% python3 -q
>>> import numpy as np
>>> np.set_printoptions(precision=2, suppress=True, linewidth=160)
>>> rd = lambda a: np.round(a, 2) + 0
>>> m1 = np.loadtxt("test7.csv", delimiter=",")
>>> m1
array([[-0.4,  1.6,  0.2, -1.5,  2.1,  1.9,  0. ,  1.1,  0.5,  1.3,  0.9,  0.9,  0.7,  1.1],
       [-0.5,  0.1,  1. ,  1.4, -0.2,  0. , -0.1,  0.7, -1.4, -1.1,  1.3, -0.4,  1.3, -0.5],
       [ 1.1,  0. , -1. ,  1.1,  0.3, -0.9, -2.2, -3. , -0.2,  1.1,  0.9,  0.4,  0. , -0.6],
       [ 1.2, -1. , -0.7, -0.4, -1. ,  0. ,  0.4, -2.1,  0.1,  0.2,  0.7,  0.4, -1.9,  0.8],
       [ 1.4,  0.6, -2.5,  0.2,  2.2,  0.8,  0.5, -0.6,  0.3, -0.3,  1.6,  0. , -1.8, -0.5],
       [ 0.7,  1.4,  0.5, -1. , -0.2,  0.4, -0.5,  1. , -0.8, -1.7,  0.5,  0.9, -1.4,  1.5],
       [-0.9, -1.1, -0.8,  0.9, -1.1,  0.2, -0.2,  1.1,  0.5, -0.5,  0.4, -2.1,  0.2,  0.3],
       [-0.9,  0.4,  0.5,  0.2, -0.5, -1.5,  1.6, -0.6, -3.1, -0.3, -0.2,  1.2, -0.8, -0.6],
       [ 0.3, -0.8, -0.3, -1.2,  0.2,  0.2,  0.8,  1. , -0.4,  0.5, -1.8,  0. , -0.5,  1.8],
       [-0.7,  0.7, -0.3, -1.1,  0.6, -0.9,  0.1,  1.9,  1. , -1.8, -0.8,  0.6, -0.1,  0.7],
       [ 1.2, -0.7, -0.4, -0.4,  2.5,  0.1,  0. ,  0.2,  1.2,  0.4,  1.4, -1.5, -0.4, -1.9],
       [-1.5, -0.4,  1.4,  0.8,  0.9,  1.2,  2.9, -0.2,  0.8, -0.8, -0.3, -0.5,  1.3, -0.1],
       [ 0.3,  0.1, -0.3, -0.9,  0.4,  0.6, -0.8,  0.9, -1. ,  1.4, -1.5, -0.7, -1.3,  0.3]])
>>> rd(m1.sum(axis=0))
array([ 1.3,  0.9, -2.7, -1.9,  6.2,  2.1,  2.5,  1.4, -2.5, -1.6,  3.1, -0.8, -4.7,  2.3])
>>> rd(np.linalg.svd(m1, compute_uv=False))
array([6.9 , 6.16, 5.74, 4.59, 4.08, 3.98, 3.39, 2.87, 2.08, 1.47, 1.36, 0.9 , 0.19])
>>> np.count_nonzero(m1)
np.int64(174)
>>> np.abs(m1).max()
np.float64(3.1)
>>> blk = m1.reshape(13, 2, -1)
>>> np.einsum("ihd,jhd->hij", blk, blk).shape
(2, 13, 13)
>>> rd(blk.sum(axis=1))
array([[ 0.7,  2.1,  1.5, -0.6,  3. ,  2.6,  1.1],
       [ 0.2, -1.3, -0.1,  2.7, -0.6,  1.3, -0.6],
       [-1.9, -0.2,  0.1,  2. ,  0.7, -0.9, -2.8],
       [-0.9, -0.9, -0.5,  0.3, -0.6, -1.9,  1.2],
       [ 0.8,  0.9, -2.8,  1.8,  2.2, -1. ,  0. ],
       [ 1.7,  0.6, -1.2, -0.5,  0.7, -1. ,  1. ],
       [ 0.2, -0.6, -1.3,  1.3, -3.2,  0.4,  0.1],
       [-1.5, -2.7,  0.2,  0. ,  0.7, -2.3,  1. ],
       [ 1.3, -1.2,  0.2, -3. ,  0.2, -0.3,  2.6],
       [ 1.2,  1.7, -2.1, -1.9,  1.2, -1. ,  0.8],
       [ 1.4,  0.5,  0. ,  1. ,  1. , -0.3, -1.9],
       [-1.7,  0.4,  0.6,  0.5,  0.4,  2.5,  2.8],
       [ 1.2, -0.9,  1.1, -2.4, -0.3, -0.7, -0.5]])
>>> np.swapaxes(blk, 1, 2)[4]
array([[ 1.4, -0.6],
       [ 0.6,  0.3],
       [-2.5, -0.3],
       [ 0.2,  1.6],
       [ 2.2,  0. ],
       [ 0.8, -1.8],
       [ 0.5, -0.5]])
>>> vec = np.array([-8, 2, -1, 3, 7, -5, 2, 0, 9, 5, -1, -4, 6, 5])
>>> h1 = np.maximum(m1 @ vec, 0)
>>> rd(np.tanh(m1 @ vec))
array([ 1.  , -1.  , -1.  , -1.  , -1.  , -1.  ,  1.  , -1.  ,  0.89,  1.  ,  1.  ,  1.  , -1.  ])
>>> np.flatnonzero(h1 > 1e-9)
array([ 0,  6,  8,  9, 10, 11])
>>> rd(np.maximum(m1 @ (3 * vec), 0))
array([69.3,  0. ,  0. ,  0. ,  0. ,  0. , 36.3,  0. ,  4.2, 42.6, 32.1, 93.3,  0. ])
>>> J = np.loadtxt("w.csv", delimiter=",")
>>> J
array([[-6.49,  2.91,  9.77,  4.  ,  0.6 , -0.49,  5.16, -0.3 ,  5.27,  3.29,  1.68, -2.87, -0.99, -1.09,  3.41],
       [-3.7 ,  1.69, -0.77, -1.49,  1.25,  8.33, -0.92,  4.68,  1.77, -2.1 ,  0.05,  4.61, -0.41,  1.7 ,  7.53],
       [ 7.97,  1.92, -1.9 ,  1.32,  0.19,  3.41,  1.19, -5.28,  5.91, -1.08, -0.26,  3.69,  1.17, -5.86,  0.69],
       [-1.25, -4.16,  6.28, -0.48,  1.97, -4.73, -0.89,  0.33,  3.19, -2.58,  7.03,  1.77,  5.85,  0.02, -0.75],
       [ 5.42, -9.4 , -0.97, -1.95,  2.96, -1.98, -4.18,  2.59,  5.99, -0.75, -0.81, -3.36, -2.89, -0.28,  3.22],
       [ 0.35,  4.62,  1.09, -4.83, -0.45, -2.1 ,  2.35,  4.08, -5.28,  0.55,  2.55,  0.88, -4.2 , -4.17,  3.45],
       [ 3.13,  2.82,  2.12,  0.59,  4.65, -0.38, -2.73,  4.5 ,  5.54, -5.75,  1.03, -7.8 ,  7.16,  1.68,  1.68],
       [-1.66,  1.76, -0.94, -1.28, -4.32, -5.1 , -4.68,  2.07, -1.7 , -0.05, -3.46,  4.48, -0.31, -0.01,  3.28],
       [-0.68,  2.25, -0.89,  7.55,  2.86,  1.24, -4.31,  1.23, -0.04,  7.71,  1.84,  0.16, -1.76,  0.5 , -5.  ]])
>>> u = np.array([-4, -1])
>>> rd(np.polyval(u, J[3]))
array([  4.  ,  15.64, -26.12,   0.92,  -8.88,  17.92,   2.56,  -2.32, -13.76,   9.32, -29.12,  -8.08, -24.4 ,  -1.08,   2.  ])
>>> other = J / np.sqrt((J ** 2).mean(axis=1, keepdims=True))
>>> rd(np.linalg.norm(other, axis=1))
array([3.87, 3.87, 3.87, 3.87, 3.87, 3.87, 3.87, 3.87, 3.87])
>>> other = J / np.linalg.norm(J, axis=1, keepdims=True)
>>> G = other @ other.T
>>> (G - 2 * np.eye(9)).round(6).argmax(axis=1)
array([3, 5, 4, 6, 6, 7, 3, 5, 0])
>>> W0 = np.loadtxt("sample11.csv", delimiter=",")
>>> W0
array([[  1.71,   3.6 ,  -0.4 ,   3.59,  -0.05,   2.94,  -2.39],
       [  9.14,   6.93,  -9.62,  -5.76,  -5.38,   6.52,  -2.12],
       [  0.86,  -7.47,  -7.91,   2.73, -10.3 ,   2.04,   0.49],
       [ -5.52,   2.95,  -2.45,   7.11,  -6.72,   7.73,   5.95],
       [ -1.06,  10.8 ,   0.96,   3.26,  -1.43,  -0.18,  -9.84],
       [  6.29,  -7.77,  -2.3 ,   8.92,  -8.03,  -7.42,  -4.19],
       [  0.23,   2.51,  -4.99,  -6.5 ,   8.85, -14.07,  -3.36],
       [  6.18,  -4.25,  -7.79,   9.17,   3.03,  -3.56,   2.48],
       [-16.83,  -2.66,  16.49,  -4.66,  -6.74,  -0.5 ,  -3.88],
       [  0.89,  -4.44,  -9.6 ,  -1.81,   6.17,  -5.76,  -2.74],
       [ -2.73,  11.53,  -8.01,   3.61,  -7.15,  -1.66,   3.14],
       [-20.89,   1.85,   0.78,  -4.53,  -9.82,  -6.75, -16.14],
       [ -1.34,   1.18,   0.44,  -1.76,   8.5 ,   4.43,   7.88],
       [  4.1 ,  -0.81,  -1.67,  -4.31,   5.85,   0.68,  -0.96],
       [  8.55,   3.15,  -7.89,  -4.01,   3.77,  -8.07,  -5.5 ],
       [  4.98,  -1.18,   9.73,   2.61, -13.38,   9.06,  -4.24],
       [ 17.47,   2.56,   4.85,  -8.75,  -1.44,   1.65,  -0.16],
       [-17.26,   1.09,  -6.55,   1.16,   6.44,  -3.18,   3.4 ],
       [ 10.41,  -7.18,  17.29,  -9.75,  -5.66, -11.46,   3.66],
       [-18.86,  -2.67,  -1.14,  -3.77,  -4.93,  10.08,   3.57],
       [  3.03,   1.95,  -5.8 ,   5.2 ,  -2.89,  -1.32,  -7.73],
       [-16.27,   1.56,   5.18,   7.09,   3.94,   6.04,  -0.14],
       [ -1.45,   2.67,  -9.81,  -3.69,  -2.05,  19.77,  -3.2 ],
       [ 16.34,   5.65,   3.62,   7.36,  15.35,   4.68,   8.45],
       [ 17.14,   8.92,   7.93,  -4.03,   2.39,  -3.08,   5.3 ],
       [  4.87,  11.52,   3.48,  10.27,  -9.71, -10.55,  -0.51],
       [  0.56,  -8.07,   7.05,   6.75,  14.03, -15.56,  -0.62],
       [ -1.46,   3.08,  -5.36,  -0.87,  -0.56,  29.69,   4.25],
       [ -8.54,   6.55,  16.5 ,  -1.99,   9.74,  -9.28,   0.29],
       [  9.37,   1.21, -11.63,   4.5 ,   6.58,  -2.86,  -0.61],
       [ -4.47,   2.89,  -6.82, -13.37,  14.82,   1.67,  -6.87],
       [  0.46,  -2.87,  10.71,  -3.45,   4.95,   8.56,   6.16],
       [ -2.69,  -1.24,   5.2 ,   2.65,   0.52, -11.41,  -0.57],
       [ -4.21,   3.36,   4.31,  -4.63,  -2.26,  -3.07,   7.06],
       [ 14.34,   8.06,   1.25, -10.77,   4.29,  -1.34,   4.62],
       [ 12.86,  -2.37,  -3.11,   7.85,   3.26,   6.55,   0.7 ],
       [  0.14,  -0.02,   1.68,  -0.23,  -3.31,   6.3 ,   2.7 ],
       [-13.78,  -9.61,  -8.79,   5.02,   5.78,  -5.05,  -4.73],
       [ -1.96,  -2.5 ,  -3.5 ,   3.45,  -9.75,  -1.78,  -4.97],
       [ 14.01,  -3.59,  -6.28,  -0.05,   6.62,   0.2 ,  -3.67],
       [ -3.67,  -0.79,  -2.9 , -14.48,  -1.17,  -8.14,   3.88]])
>>> def softmax(z):
...     e = np.exp(z - z.max(axis=-1, keepdims=True))
...     return e / e.sum(axis=-1, keepdims=True)
... 
>>> rd(softmax(J[8]))
array([0.  , 0.  , 0.  , 0.46, 0.  , 0.  , 0.  , 0.  , 0.  , 0.53, 0.  , 0.  , 0.  , 0.  , 0.  ])
>>> rd(softmax(J[8] + -2))
array([0.  , 0.  , 0.  , 0.46, 0.  , 0.  , 0.  , 0.  , 0.  , 0.53, 0.  , 0.  , 0.  , 0.  , 0.  ])
>>> att = J @ J.T / np.sqrt(15)
>>> rd(softmax(att + np.triu(np.full(att.shape, -np.inf), 1)))
array([[1., 0., 0., 0., 0., 0., 0., 0., 0.],
       [0., 1., 0., 0., 0., 0., 0., 0., 0.],
       [0., 0., 1., 0., 0., 0., 0., 0., 0.],
       [0., 0., 0., 1., 0., 0., 0., 0., 0.],
       [0., 0., 0., 0., 1., 0., 0., 0., 0.],
       [0., 0., 0., 0., 0., 1., 0., 0., 0.],
       [0., 0., 0., 0., 0., 0., 1., 0., 0.],
       [0., 0., 0., 0., 0., 0., 0., 1., 0.],
       [0., 0., 0., 0., 0., 0., 0., 0., 1.]])
>>> softmax(att).round(6).argmax(axis=1)
array([0, 1, 2, 3, 4, 5, 6, 7, 8])
>>> C = W0[[13, 33]].astype(float)
>>> for _ in range(3):
...     labels = np.linalg.norm(W0[:, None] - C, axis=-1).argmin(axis=1)
...     C = np.array([W0[labels == j].mean(axis=0) for j in range(2)])
... 
>>> labels
array([0, 0, 0, 1, 1, 0, 0, 0, 1, 0, 1, 1, 0, 0, 0, 1, 0, 1, 1, 1, 0, 1, 0, 0, 0, 1, 0, 0, 1, 0, 0, 0, 1, 1, 0, 0, 1, 1, 1, 0, 1])
>>> rd(C)
array([[ 5.86,  0.55, -2.83, -0.57,  3.38,  1.15, -0.16],
       [-6.33,  1.3 ,  2.68,  0.12, -3.09, -1.88, -0.63]])
>>> rd(C[1] - C[0])
array([-12.19,   0.74,   5.51,   0.69,  -6.47,  -3.02,  -0.47])
>>> dist = np.linalg.norm(W0[:, None] - W0[None], axis=-1)
>>> dist[0].round(6).argsort(kind="stable")[:4]
array([ 0, 36, 20,  4])
>>> rd(dist[:5, :5])
array([[ 0.  , 16.73, 17.16, 14.36, 11.34],
       [16.73,  0.  , 20.05, 22.72, 20.79],
       [17.16, 20.05,  0.  , 16.53, 24.63],
       [14.36, 22.72, 16.53,  0.  , 21.16],
       [11.34, 20.79, 24.63, 21.16,  0.  ]])
>>> np.flatnonzero(dist[0] < dist.mean() / 2)
array([ 0,  4, 13, 20, 36])
>>> np.unravel_index(dist.round(6).argmax(), dist.shape)
(np.int64(11), np.int64(23))
>>> dist.shape
(41, 41)
>>> dist.mean(axis=1).argmax()
np.int64(27)
>>> E = np.load("mat.npy")
>>> rd(E)
array([[ -7.53,  -2.34,   2.76,   0.02,   7.18,  42.43, -25.2 ,  48.09,  21.66],
       [ -7.3 ,  -1.69,   2.28,   0.05,   6.06,  39.33, -23.24,  44.85,  19.91],
       [ -6.48,   0.2 ,   0.92,   0.19,   2.76,  29.75, -17.18,  34.75,  14.6 ],
       [ -6.27,   0.56,   0.66,   0.23,   2.1 ,  27.74, -15.91,  32.61,  13.5 ],
       [ -5.79,   1.29,   0.15,   0.34,   0.77,  23.46, -13.21,  28.05,  11.21],
       [ -5.65,   1.47,   0.02,   0.37,   0.44,  22.34, -12.51,  26.85,  10.61],
       [ -4.65,   2.43,  -0.63,   0.61,  -1.47,  15.31,  -8.11,  19.26,   6.99],
       [ -3.97,   2.81,  -0.88,   0.78,  -2.32,  11.43,  -5.7 ,  14.99,   5.07],
       [ -3.68,   2.91,  -0.94,   0.85,  -2.59,   9.99,  -4.81,  13.39,   4.38],
       [ -3.39,   2.97,  -0.98,   0.92,  -2.8 ,   8.66,  -4.01,  11.9 ,   3.76],
       [ -3.24,   2.99,  -0.99,   0.95,  -2.89,   7.99,  -3.6 ,  11.14,   3.45],
       [ -2.3 ,   2.9 ,  -0.94,   1.12,  -3.13,   4.46,  -1.5 ,   7.03,   1.89],
       [ -2.11,   2.84,  -0.91,   1.15,  -3.11,   3.85,  -1.15,   6.29,   1.64],
       [ -1.95,   2.77,  -0.87,   1.16,  -3.08,   3.38,  -0.89,   5.71,   1.45],
       [ -1.45,   2.5 ,  -0.73,   1.19,  -2.87,   2.08,  -0.19,   4.06,   0.94],
       [ -1.34,   2.42,  -0.69,   1.18,  -2.8 ,   1.81,  -0.05,   3.7 ,   0.84],
       [ -0.86,   1.98,  -0.49,   1.12,  -2.35,   0.84,   0.39,   2.32,   0.49],
       [ -0.53,   1.57,  -0.33,   1.  ,  -1.9 ,   0.34,   0.54,   1.5 ,   0.32],
       [ -0.41,   1.38,  -0.26,   0.93,  -1.67,   0.19,   0.56,   1.19,   0.26],
       [ -0.36,   1.28,  -0.23,   0.89,  -1.56,   0.13,   0.55,   1.07,   0.24],
       [ -0.22,   0.99,  -0.14,   0.74,  -1.22,   0.  ,   0.51,   0.72,   0.18],
       [ -0.01,   0.2 ,  -0.01,   0.18,  -0.24,  -0.04,   0.14,   0.1 ,   0.04],
       [  0.  ,   0.07,   0.  ,   0.07,  -0.09,  -0.02,   0.05,   0.04,   0.02],
       [  0.  ,  -0.05,   0.  ,  -0.05,   0.06,   0.01,  -0.04,  -0.02,  -0.01],
       [ -0.01,  -0.17,  -0.01,  -0.18,   0.21,   0.05,  -0.13,  -0.08,  -0.05],
       [ -0.06,  -0.47,  -0.05,  -0.55,   0.59,   0.16,  -0.41,  -0.21,  -0.16],
       [ -0.19,  -0.78,  -0.15,  -1.03,   0.98,   0.3 ,  -0.74,  -0.34,  -0.34],
       [ -0.64,  -1.27,  -0.55,  -2.18,   1.6 ,   0.54,  -1.42,  -0.61,  -0.9 ],
       [ -0.93,  -1.43,  -0.81,  -2.75,   1.79,   0.61,  -1.71,  -0.76,  -1.25],
       [ -1.15,  -1.51,  -1.03,  -3.18,   1.88,   0.63,  -1.9 ,  -0.89,  -1.54],
       [ -2.11,  -1.63,  -1.96,  -4.8 ,   2.  ,   0.51,  -2.46,  -1.51,  -2.79],
       [ -4.18,  -1.27,  -4.12,  -7.87,   1.41,  -0.45,  -2.96,  -3.21,  -5.76],
       [ -6.81,  -0.24,  -7.01, -11.41,  -0.13,  -2.49,  -2.86,  -5.93,  -9.88],
       [ -8.66,   0.72,  -9.12, -13.78,  -1.54,  -4.3 ,  -2.46,  -8.14, -12.96],
       [-16.34,   5.82, -18.33, -23.12,  -8.98, -14.  ,   0.89, -19.08, -26.88],
       [-17.79,   6.92, -20.13, -24.82, -10.6 , -16.13,   1.75, -21.41, -29.67],
       [-19.51,   8.28, -22.29, -26.83, -12.57, -18.75,   2.84, -24.24, -33.02],
       [-19.91,   8.6 , -22.79, -27.29, -13.04, -19.37,   3.1 , -24.9 , -33.8 ],
       [-21.95,  10.26, -25.37, -29.64, -15.47, -22.61,   4.5 , -28.38, -37.85]])
>>> # rows and columns are dependent
>>> cen = E - E.mean(axis=0)
>>> left, s, Vt = np.linalg.svd(cen, full_matrices=False)
>>> rd(s)
array([176.56,  66.23,  21.25,   0.  ,   0.  ,   0.  ,   0.  ,   0.  ,   0.  ])
>>> rd(s ** 2 / (s ** 2).sum())
array([0.87, 0.12, 0.01, 0.  , 0.  , 0.  , 0.  , 0.  , 0.  ])
>>> np.abs(left[:, 0]).argmax()
np.int64(38)
>>> rd(cen.mean(axis=0))
array([0., 0., 0., 0., 0., 0., 0., 0., 0.])
>>> np.linalg.matrix_rank(cen)
np.int64(3)
>>> rd((s ** 2).sum() ** 2 / (s ** 4).sum())
np.float64(1.31)
